In [1]: import numpy as np

In [2]: import numpy.linalg as la

In [3]: np.set_printoptions(precision=1, suppress=True, linewidth=100, floatmode="fixed")

In [4]: arr = np.loadtxt("data.csv", delimiter=",")

In [5]: print(arr)
[[ 1.0  0.0  0.0  0.0  0.0]
 [ 0.0  1.0  0.0  0.0  0.0]
 [ 0.0  2.0  1.0  0.0  0.0]
 [ 1.0 -1.0 -1.0  1.0  0.0]
 [-1.0 -2.0  0.0  1.0  1.0]]

In [6]: # triangular: eigenvalues sit on the diagonal

In [7]: q, evecs = la.qr(arr[:, :3])[0], la.qr(arr[:, 3:])[0]

In [8]: sig = la.svd(q.T @ evecs, compute_uv=False)

In [9]: print(sig)
[0.9 0.7]

In [10]: u = np.array([3, 2, 1, 8, 3])

In [11]: A2 = arr + np.outer(u, np.eye(5)[3])

In [12]: print(la.matrix_rank(A2 - arr))
1

In [13]: print(round(la.det(A2) / la.det(arr), 1), round(float(1 + la.solve(arr, u)[3]), 1))
5.0 5.0

In [14]: print(la.matrix_rank(la.inv(A2) - la.inv(arr), tol=1e-8))
1

In [15]: proj = np.triu(np.array([[2, -5, -1, 0, 4],
    ...:     [4, -5, 4, -4, 4],
    ...:     [-2, 4, -2, 3, 3],
    ...:     [-1, -3, 0, -2, -4],
    ...:     [2, -2, -4, 1, -2]]), 1) + np.eye(5)

In [16]: A2 = proj @ arr @ la.inv(proj)

In [17]: print(np.trace(A2), np.trace(arr))
5.0 5.0

In [18]: print(proj @ arr - arr @ proj)
[[ -4.0 -10.0   0.0   4.0   0.0]
 [ -8.0   4.0   4.0   4.0   0.0]
 [  0.0  -9.0 -11.0  11.0  -8.0]
 [  4.0  13.0   5.0  -5.0   3.0]
 [  0.0  -5.0   7.0  -8.0  16.0]]

In [19]: print(np.poly(A2))
[  1.0  -5.0  10.0 -10.0   5.0  -1.0]

In [20]: print(la.matrix_rank(A2))
5

In [21]: print(np.round(la.det(A2), 1))
1.0

In [22]: print([int(la.matrix_rank(la.matrix_power(arr, p))) for p in range(1, 6)])
[5, 5, 5, 5, 5]

In [23]: print(np.prod(np.diag(arr)), round(la.det(arr), 1))
1.0 1.0

In [24]: print(la.matrix_rank(arr - arr[0, 0] * np.eye(5)))
3

In [25]: q, R = la.qr(arr)

In [26]: print(R.round(1) + 0)
[[-1.7 -0.6  0.6  0.0  0.6]
 [ 0.0 -3.1 -1.1  1.0  0.5]
 [ 0.0  0.0 -0.7  0.0 -0.3]
 [ 0.0  0.0  0.0 -1.0 -0.5]
 [ 0.0  0.0  0.0  0.0  0.3]]

In [27]: print(q)
[[-0.6  0.1 -0.6  0.1  0.5]
 [-0.0 -0.3  0.5 -0.3  0.7]
 [-0.0 -0.6 -0.4 -0.6 -0.2]
 [-0.6  0.4  0.3 -0.6 -0.2]
 [ 0.6  0.5 -0.3 -0.5  0.2]]
